% ipython --no-banner

In [1]: import numpy as np

In [2]: np.set_printoptions(precision=3, suppress=True, linewidth=100, sign=" ")

In [3]: M = np.diag(np.array([0, 2, 0, 2]))

In [4]: M
Out[4]: 
array([[ 0,  0,  0,  0],
       [ 0,  2,  0,  0],
       [ 0,  0,  0,  0],
       [ 0,  0,  0,  2]])

In [5]: # row 2 repeats row 0

In [6]: evals, evecs = np.linalg.eigh(M)

In [7]: x0 = np.array([1, 2, -1, -3])

In [8]: np.round(x0 @ M @ x0 / (x0 @ x0), 3), evals[0], evals[-1]
Out[8]: (np.float64(1.733), np.float64(0.0), np.float64(2.0))

In [9]: print(evecs * np.abs(evals) @ evecs.T)
[[ 0.  0.  0.  0.]
 [ 0.  2.  0.  0.]
 [ 0.  0.  0.  0.]
 [ 0.  0.  0.  2.]]

In [10]: print(np.linalg.pinv(M))
[[ 0.   0.   0.   0. ]
 [ 0.   0.5  0.   0. ]
 [ 0.   0.   0.   0. ]
 [ 0.   0.   0.   0.5]]

In [11]: np.linalg.norm(M, axis=0)
Out[11]: array([ 0.,  2.,  0.,  2.])

In [12]: M.T @ M
Out[12]: 
array([[ 0,  0,  0,  0],
       [ 0,  4,  0,  0],
       [ 0,  0,  0,  0],
       [ 0,  0,  0,  4]])

In [13]: np.einsum("ij,ji->", M, M)
Out[13]: np.int64(8)

In [14]: np.round(np.linalg.eigvals(M).sum().real, 3)
Out[14]: np.float64(4.0)

In [15]: np.poly(M)
Out[15]: array([ 1., -4.,  4.,  0.,  0.])

In [16]: np.round(np.linalg.det(2 * M), 3), round(float(np.linalg.det(M)), 3)
Out[16]: (np.float64(0.0), 0.0)

In [17]: np.kron(np.eye(2, dtype=int), M)
Out[17]: 
array([[ 0,  0,  0,  0,  0,  0,  0,  0],
       [ 0,  2,  0,  0,  0,  0,  0,  0],
       [ 0,  0,  0,  0,  0,  0,  0,  0],
       [ 0,  0,  0,  2,  0,  0,  0,  0],
       [ 0,  0,  0,  0,  0,  0,  0,  0],
       [ 0,  0,  0,  0,  0,  2,  0,  0],
       [ 0,  0,  0,  0,  0,  0,  0,  0],
       [ 0,  0,  0,  0,  0,  0,  0,  2]])

In [18]: th = np.radians(72)

In [19]: r_ = np.eye(4)

In [20]: r_[2, 2] = r_[3, 3] = np.cos(th)

In [21]: r_[2, 3], r_[3, 2] = -np.sin(th), np.sin(th)

In [22]: r_
Out[22]: 
array([[ 1.   ,  0.   ,  0.   ,  0.   ],
       [ 0.   ,  1.   ,  0.   ,  0.   ],
       [ 0.   ,  0.   ,  0.309, -0.951],
       [ 0.   ,  0.   ,  0.951,  0.309]])

In [23]: other = M @ r_.T

In [24]: np.linalg.svd(M, compute_uv=False), np.round(np.linalg.svd(other, compute_uv=False), 3) + 0
Out[24]: (array([ 2.,  2.,  0.,  0.]), array([ 2.,  2.,  0.,  0.]))

In [25]: other
Out[25]: 
array([[ 0.   ,  0.   ,  0.   ,  0.   ],
       [ 0.   ,  2.   ,  0.   ,  0.   ],
       [ 0.   ,  0.   ,  0.   ,  0.   ],
       [ 0.   ,  0.   , -1.902,  0.618]])

In [26]: np.allclose(np.linalg.norm(M, axis=1), np.linalg.norm(other, axis=1))
Out[26]: True

In [27]: round(np.linalg.det(r_), 3), round(np.trace(r_), 3)
Out[27]: (np.float64(1.0), np.float64(2.618))

In [28]: np.abs(other - M).max(axis=0)
Out[28]: array([ 0.   ,  0.   ,  1.902,  1.382])

In [29]: np.allclose(M @ M.T, other @ other.T)
Out[29]: True

In [30]: feats = np.load("arr.npy")

In [31]: feats
Out[31]: 
array([[ 0.638,  3.668,  2.077,  4.007],
       [-0.712,  4.112,  1.84 ,  4.034],
       [-0.011, -0.269, -0.057,  0.018],
       [ 0.003,  5.867,  2.903,  6.154],
       [-0.466,  5.956,  2.604,  6.639],
       [ 0.1  ,  3.993,  1.308,  4.102],
       [-0.326,  4.134,  1.66 ,  3.952]])

In [32]: Q, evecs = np.linalg.qr(feats[:, :1])[0], np.linalg.qr(feats[:, 1:])[0]

In [33]: sigma = np.linalg.svd(Q.T @ evecs, compute_uv=False)

In [34]: sigma
Out[34]: array([ 0.54])

In [35]: proj = feats @ np.linalg.solve(feats.T @ feats, feats.T)

In [36]: print(np.round(np.linalg.eigvalsh(proj), 3) + 0)
[ 0.  0.  0.  1.  1.  1.  1.]

In [37]: np.diag(proj)
Out[37]: array([ 0.719,  0.582,  0.203,  0.411,  0.818,  0.849,  0.419])

In [38]: print(proj @ feats[:, 0])
[ 0.638 -0.712 -0.011  0.003 -0.466  0.1   -0.326]

In [39]: print(np.argsort(-np.linalg.norm(feats, axis=0).round(6), kind="stable")[:3])
[ 3  1  2]

In [40]: np.linalg.cond(feats) > 100
Out[40]: np.False_

In [41]: def softmax(z):
    ...:     e = np.exp(z - z.max(axis=-1, keepdims=True))
    ...:     return e / e.sum(axis=-1, keepdims=True)
    ...: 

In [42]: softmax(feats[3] + 3)
Out[42]: array([ 0.001,  0.419,  0.022,  0.558])

In [43]: softmax(feats).sum(axis=1)
Out[43]: array([ 1.,  1.,  1.,  1.,  1.,  1.,  1.])

In [44]: softmax(feats[3])
Out[44]: array([ 0.001,  0.419,  0.022,  0.558])

In [45]: scores = feats @ feats.T / np.sqrt(4)

In [46]: print(softmax(scores).round(6).argmax(axis=1))
[ 4  4  2  4  4  4  4]

In [47]: np.round(softmax(scores + np.triu(np.full(scores.shape, -np.inf), 1)), 3) + 0
Out[47]: 
array([[ 1.   ,  0.   ,  0.   ,  0.   ,  0.   ,  0.   ,  0.   ],
       [ 0.226,  0.774,  0.   ,  0.   ,  0.   ,  0.   ,  0.   ],
       [ 0.27 ,  0.258,  0.472,  0.   ,  0.   ,  0.   ,  0.   ],
       [ 0.   ,  0.   ,  0.   ,  1.   ,  0.   ,  0.   ,  0.   ],
       [ 0.   ,  0.   ,  0.   ,  0.169,  0.831,  0.   ,  0.   ],
       [ 0.   ,  0.   ,  0.   ,  0.278,  0.722,  0.   ,  0.   ],
       [ 0.   ,  0.   ,  0.   ,  0.275,  0.725,  0.   ,  0.   ]])

In [48]: x0 = np.array([-1, 0, 0, 0])

In [49]: np.linalg.norm(feats @ x0) <= np.linalg.norm(feats, 2) * np.linalg.norm(x0) + 1e-9
Out[49]: np.True_

In [50]: (feats * x0).sum(axis=1)
Out[50]: array([-0.638,  0.712,  0.011, -0.003,  0.466, -0.1  ,  0.326])

In [51]: feats @ np.ones(4)
Out[51]: array([10.39 ,  9.274, -0.319, 14.927, 14.733,  9.503,  9.42 ])

In [52]: print(feats @ np.eye(4)[1])
[ 3.668  4.112 -0.269  5.867  5.956  3.993  4.134]

In [53]: feats * x0
Out[53]: 
array([[-0.638,  0.   ,  0.   ,  0.   ],
       [ 0.712,  0.   ,  0.   ,  0.   ],
       [ 0.011, -0.   , -0.   ,  0.   ],
       [-0.003,  0.   ,  0.   ,  0.   ],
       [ 0.466,  0.   ,  0.   ,  0.   ],
       [-0.1  ,  0.   ,  0.   ,  0.   ],
       [ 0.326,  0.   ,  0.   ,  0.   ]])

In [54]: feats @ (2 * x0)
Out[54]: array([-1.276,  1.424,  0.022, -0.006,  0.932, -0.2  ,  0.652])
